% python3 -q
>>> import numpy as np
>>> np.set_printoptions(suppress=True, linewidth=120)
>>> def rd(a):
...     return np.round(a, 2) + 0
... 
>>> W0 = np.load("dump.npy")
>>> W0
array([[ 5,  6,  7,  8],
       [ 9, 10, 11, 12],
       [13, 14, 15, 16]])
>>> np.allclose(W0[:-1].T @ np.linalg.lstsq(W0[:-1].T, W0[-1])[0], W0[-1])
True
>>> rd(np.trace(np.linalg.pinv(W0) @ W0))
np.float64(2.0)
>>> np.unique(W0.round(6), axis=0).shape
(3, 4)
>>> np.abs(np.diag(np.linalg.qr(W0)[1])) > 1e-9
array([ True,  True, False])
>>> Uu, sv, Vh = np.linalg.svd(W0)
>>> rd(sv)
array([38.27,  1.14,  0.  ])
>>> np.argmax(sv[:-1] / (sv[1:] + 1e-6)) + 1
np.int64(2)
>>> M2 = Uu[:, :2] @ np.diag(sv[:2]) @ Vh[:2]
>>> np.linalg.matrix_rank(W0, rtol=0.05)
np.int64(1)
>>> rd(np.linalg.norm(W0 - M2, 2)), rd(sv[2])
(np.float64(0.0), np.float64(0.0))
>>> np.linalg.matrix_rank(M2)
np.int64(2)
>>> blk = np.stack([W0, 5 * W0, W0[::-1]])
>>> blk.sum(axis=0)
array([[ 43,  50,  57,  64],
       [ 63,  70,  77,  84],
       [ 83,  90,  97, 104]])
>>> (blk @ W0.T).shape
(3, 3, 3)
>>> vec = np.array([-1, 3, 2, -2])
>>> (W0 @ vec).argmax()
np.int64(2)
>>> W0 @ np.eye(4)[3]
array([ 8., 12., 16.])
>>> W0 * vec
array([[ -5,  18,  14, -16],
       [ -9,  30,  22, -24],
       [-13,  42,  30, -32]])
>>> X = np.load("out13.npy")
>>> X
array([[-4.,  3.,  2.],
       [-6.,  5.,  4.],
       [ 0.,  0.,  4.]])
>>> O, r_ = np.linalg.qr(X)
>>> rd(O.T @ O)
array([[1., 0., 0.],
       [0., 1., 0.],
       [0., 0., 1.]])
>>> np.trace(O @ O.T)
np.float64(3.0)
>>> rd(r_)
array([[ 7.21, -5.82, -4.44],
       [ 0.  ,  0.28,  0.55],
       [ 0.  ,  0.  ,  4.  ]])
>>> blk = np.stack([r_, -3 * r_, r_[::-1]])
>>> rd(np.linalg.norm(blk, axis=(1, 2)))
array([11.05, 33.14, 11.05])
>>> (blk @ r_.T).shape
(3, 3, 3)
>>> rd(blk.sum(axis=0))
array([[-14.42,  11.65,  12.88],
       [  0.  ,  -0.28,  -0.55],
       [  7.21,  -5.82, -12.44]])
>>> rd(np.linalg.det(blk))
array([   8., -216.,   -8.])
>>> rd(np.einsum("bij,cij->bc", blk, blk))
array([[ 122.  , -366.  ,  -35.12],
       [-366.  , 1098.  ,  105.35],
       [ -35.12,  105.35,  122.  ]])
>>> M2 = np.array([[1, 2, -7, -1], [-8, 9, 4, 8], [7, -3, 6, -7], [1, -2, 3, 1]])
>>> F = M2.T @ M2
>>> F
array([[ 115,  -93,    6, -113],
       [ -93,   98,   -2,   89],
       [   6,   -2,  110,    0],
       [-113,   89,    0,  115]])
>>> proj = np.triu(np.array([[2, 3, 0, 2], [1, -1, 3, 2], [0, 3, 3, -2], [-1, 0, -3, 1]]), 1) + np.eye(4)
>>> M2 = proj @ F @ np.linalg.inv(proj)
>>> M2
array([[  -390.,   1549.,  -4647., -11228.],
       [  -301.,   1173.,  -3191.,  -7807.],
       [   232.,   -876.,   2738.,   6534.],
       [  -113.,    428.,  -1284.,  -3083.]])
>>> proj @ F - F @ proj
array([[-505.,  127.,  273.,  465.],
       [-208.,  451.,   36.,  216.],
       [ 226., -196.,    6.,  -18.],
       [   0.,  339., -267.,   48.]])
>>> M2 = np.array([[6, 8], [8, 9]])
>>> C = np.kron(M2, F)
>>> np.linalg.matrix_rank(C)
np.int64(8)
>>> A = np.load("mat.npy")
>>> A
array([[ 0.,  0.,  0.],
       [ 0.,  0., -1.],
       [ 0.,  0.,  2.]])
>>> Uu, sv, Vh = np.linalg.svd(A)
>>> rd(sv)
array([2.24, 0.  , 0.  ])
>>> np.argmax(sv[:-1] / (sv[1:] + 1e-6)) + 1
np.int64(1)
>>> M2 = Uu[:, :1] @ np.diag(sv[:1]) @ Vh[:1]
>>> rd(np.linalg.norm(A - M2, 2)), sv[1]
(np.float64(0.0), np.float64(0.0))
>>> np.linalg.matrix_rank(M2)
np.int64(1)
>>> np.linalg.matrix_rank(A, rtol=0.05)
np.int64(1)
>>> r = np.linalg.matrix_rank(A)
>>> r
np.int64(1)
>>> ns = np.linalg.svd(A)[2][r:].T
>>> A @ ns
array([[0., 0.],
       [0., 0.],
       [0., 0.]])
>>> np.allclose(A @ ns, 0)
True
>>> [int(np.linalg.matrix_rank(A[:i])) for i in range(1, len(A) + 1)]
[0, 1, 1]
>>> [int(np.linalg.matrix_rank(np.delete(A, i, axis=0))) for i in range(3)]
[1, 1, 1]
>>> J = np.load("data.npy")
>>> J
array([[ 0,  3, -2],
       [-3,  0,  3],
       [ 2, -3,  0]])
>>> f, g = J[0], J[2]
>>> f @ g
np.int64(-9)
>>> f @ f
np.int64(13)
>>> p = (f @ g) / (f @ f) * f
>>> rd(np.linalg.norm(f + g) ** 2 + np.linalg.norm(f - g) ** 2)
np.float64(52.0)
>>> rd((g - p) @ f)
np.float64(0.0)
>>> Uu, sv, Vh = np.linalg.svd(J)
>>> evecs = Vh[:(sv > 1e-8).sum()]
>>> rng = np.random.default_rng(951226)
>>> vec = J[2] + -3 * J[0] + rng.integers(2) * np.eye(3)[1]
>>> vec
array([  2., -11.,   6.])
>>> rd(evecs.T @ evecs)
array([[ 0.59, -0.27, -0.41],
       [-0.27,  0.82, -0.27],
       [-0.41, -0.27,  0.59]])
>>> np.allclose(evecs.T @ evecs @ vec, vec)
False
>>> rd(np.diag(evecs.T @ evecs))
array([0.59, 0.82, 0.59])
>>> np.linalg.matrix_rank(np.vstack([J, vec]))
np.int64(3)
>>> vec = np.array([3, 2, 3])
>>> h1 = np.maximum(J @ vec, 0)
>>> np.maximum(J @ vec, 0) - np.maximum(-J @ vec, 0)
array([0, 0, 0])
>>> J.T @ h1
array([0, 0, 0])
>>> np.maximum(J @ (3 * vec), 0)
array([0, 0, 0])
>>> r = np.linalg.matrix_rank(J)
>>> r
np.int64(2)
>>> ns = np.linalg.svd(J)[2][r:].T
>>> ns.shape
(3, 1)
>>> [int(np.linalg.matrix_rank(J[:i])) for i in range(1, len(J) + 1)]
[1, 2, 2]
>>> rd(ns[:, 0] / ns[np.abs(ns[:, 0]).round(6).argmax(), 0])
array([1.  , 0.67, 1.  ])
>>> rd(J @ ns)
array([[0.],
       [0.],
       [0.]])
>>> [int(np.linalg.matrix_rank(J[:, :j + 1])) for j in range(3)]
[1, 2, 2]
>>> np.allclose(J @ ns, 0)
True
>>> vec = np.array([3, 3, 1])
>>> vec @ J @ vec
np.int64(0)
>>> O = np.linalg.solve(np.eye(3) - J, np.eye(3) + J)
>>> rd(O @ O.T)
array([[1., 0., 0.],
       [0., 1., 0.],
       [0., 0., 1.]])
>>> O, _ = np.linalg.qr(np.array([[1.4, 0.4, -0.8, 0.8],
...     [0.5, -0.5, -0.4, 1.7],
...     [0.5, -0.3, 0.4, 0.7],
...     [-0.7, 0.6, 1.4, 1.1]]))
>>> M = 4 * O
>>> rd(M)
array([[-3.26,  2.29,  0.23,  0.29],
       [-1.16, -1.99, -0.66,  3.2 ],
       [-1.16, -1.12, -3.2 , -1.78],
       [ 1.63,  2.35, -2.3 ,  1.59]])
>>> idx = rng.permutation(4)
>>> idx
array([3, 1, 2, 0])
>>> M2 = M[idx][:, idx]
>>> rd(M2)
array([[ 1.59,  2.35, -2.3 ,  1.63],
       [ 3.2 , -1.99, -0.66, -1.16],
       [-1.78, -1.12, -3.2 , -1.16],
       [ 0.29,  2.29,  0.23, -3.26]])
>>> rd(np.diag(M2))
array([ 1.59, -1.99, -3.2 , -3.26])
>>> proj = np.triu(np.array([[5, -1, 4], [-1, -5, 1], [-3, 5, -5]]), 1) + np.eye(3)
>>> M2 = proj @ J @ np.linalg.inv(proj)
>>> rd(np.linalg.det(M2))
np.float64(0.0)
>>> rd(np.poly(M2))
array([ 1.,  0., 22.,  0.])
>>> np.trace(M2), np.trace(J)
(np.float64(0.0), np.int64(0))
>>> np.linalg.matrix_rank(M2)
np.int64(2)
>>> M2 = np.linalg.inv(M)
>>> rd(np.linalg.det(M) * np.linalg.det(M2))
np.float64(1.0)
>>> rd(np.linalg.slogdet(M)[0])
np.float64(-1.0)
>>> rd(np.linalg.inv(M2))
array([[-3.26,  2.29,  0.23,  0.29],
       [-1.16, -1.99, -0.66,  3.2 ],
       [-1.16, -1.12, -3.2 , -1.78],
       [ 1.63,  2.35, -2.3 ,  1.59]])
>>> rd(M2)
array([[-0.2 , -0.07, -0.07,  0.1 ],
       [ 0.14, -0.12, -0.07,  0.15],
       [ 0.01, -0.04, -0.2 , -0.14],
       [ 0.02,  0.2 , -0.11,  0.1 ]])
>>> K = np.load("sample13.npy")
>>> K
array([[  4.33,  -1.86,  -1.93],
       [  3.91,  -1.59,  -6.77],
       [  2.8 ,  -1.3 ,  -2.38],
       [ -2.86,   0.56,   0.51],
       [  7.18,  -2.31,  -8.88],
       [  3.61,  -0.02,  -7.82],
       [-12.28,   3.75,  15.68],
       [  8.97,  -2.47, -12.65],
       [ -2.  ,  -0.22,   4.68],
       [  5.01,  -0.39,  -6.79],
       [ -1.17,   1.06,  -0.91],
       [ -3.28,   0.39,   4.42],
       [ -0.18,   0.53,   0.08],
       [  1.6 ,  -2.62,   4.65],
       [  0.44,   0.25,  -0.75],
       [  5.33,  -1.52,  -9.59],
       [ -6.13,   1.46,   9.16],
       [  3.37,   0.08,  -6.79],
       [  3.1 ,   0.89,  -8.01],
       [ -0.64,   1.31,  -3.18],
       [ -2.58,   1.35,   0.84],
       [  2.01,  -0.2 ,  -4.79],
       [ -4.48,   0.8 ,   4.8 ]])
>>> M2 = np.c_[K[:, :2] @ np.array([[-4, -1], [-3, -4]]), np.array([-2, -2, 1, 2, -1, 0, 2, 1, 0, 1, -2, -2, -1, -2, 2, 1, 0, 0, 2, 0, -1, -2, -2])]
>>> rd(M2)
array([[-11.74,   3.11,  -2.  ],
       [-10.87,   2.45,  -2.  ],
       [ -7.3 ,   2.4 ,   1.  ],
       [  9.76,   0.62,   2.  ],
       [-21.79,   2.06,  -1.  ],
       [-14.38,  -3.53,   0.  ],
       [ 37.87,  -2.72,   2.  ],
       [-28.47,   0.91,   1.  ],
       [  8.66,   2.88,   0.  ],
       [-18.87,  -3.45,   1.  ],
       [  1.5 ,  -3.07,  -2.  ],
       [ 11.95,   1.72,  -2.  ],
       [ -0.87,  -1.94,  -1.  ],
       [  1.46,   8.88,  -2.  ],
       [ -2.51,  -1.44,   2.  ],
       [-16.76,   0.75,   1.  ],
       [ 20.14,   0.29,   0.  ],
       [-13.72,  -3.69,   0.  ],
       [-15.07,  -6.66,   2.  ],
       [ -1.37,  -4.6 ,   0.  ],
       [  6.27,  -2.82,  -1.  ],
       [ -7.44,  -1.21,  -2.  ],
       [ 15.52,   1.28,  -2.  ]])
>>> rd(np.linalg.norm(np.linalg.qr(K)[0].T @ M2, axis=0) ** 2 / ((M2 ** 2).sum(axis=0) + 1e-12))
array([1.  , 1.  , 0.15])
>>> np.linalg.matrix_rank(np.c_[K, M2])
np.int64(4)
>>> np.linalg.matrix_rank(M2)
np.int64(3)
>>> E = np.loadtxt("run15.csv", delimiter=",")
>>> rd(E)
array([[0.33, 0.33, 0.33, 0.  ],
       [0.  , 1.  , 0.  , 0.  ],
       [0.  , 0.  , 1.  , 0.  ],
       [0.33, 0.33, 0.  , 0.33]])
>>> O = X.astype(float).copy()
>>> for j in range(3):
...     O[:, j] -= O[:, :j] @ (O[:, :j].T @ O[:, j])
...     O[:, j] /= np.linalg.norm(O[:, j])
... 
>>> rd(O.T @ O)
array([[1., 0., 0.],
       [0., 1., 0.],
       [0., 0., 1.]])
>>> rd(O)
array([[-0.55, -0.83,  0.  ],
       [-0.83,  0.55,  0.  ],
       [ 0.  ,  0.  ,  1.  ]])
>>> proj = np.triu(np.array([[2, 1, -2, 2], [2, -2, 1, 0], [-2, -1, 2, -2], [1, -2, 1, 1]]), 1) + np.eye(4)
>>> M2 = proj @ E @ np.linalg.inv(proj)
>>> rd(np.poly(M2))
array([ 1.  , -2.67,  2.44, -0.89,  0.11])
>>> rd(M2)
array([[ 1.  ,  1.  , -0.67, -2.67],
       [ 0.  ,  1.  ,  0.  ,  0.  ],
       [-0.67,  0.  , -0.33,  0.  ],
       [ 0.33,  0.  ,  0.67,  1.  ]])
>>> vec = np.array([2, 2, -4, -4])
>>> target = E @ vec
>>> b, lr = np.zeros(4), 1 / np.linalg.norm(E, 2) ** 2
>>> for i in range(5):
...     b -= lr * E.T @ (E @ b - target)
...     if i % 1 == 0: print(i, round(np.linalg.norm(E @ b - target), 2))
... 
0 1.37
1 0.92
2 0.86
3 0.83
4 0.8
>>> rd(np.linalg.cond(E))
np.float64(5.92)
>>> f = np.array([1, 0, 2, 1])
>>> M2 = E + np.outer(f, np.eye(4)[2])
>>> rd(M2)
array([[0.33, 0.33, 1.33, 0.  ],
       [0.  , 1.  , 0.  , 0.  ],
       [0.  , 0.  , 3.  , 0.  ],
       [0.33, 0.33, 1.  , 0.33]])
>>> rd(np.linalg.det(M2) / np.linalg.det(E)), rd(1 + np.linalg.solve(E, f)[2])
(np.float64(3.0), np.float64(3.0))
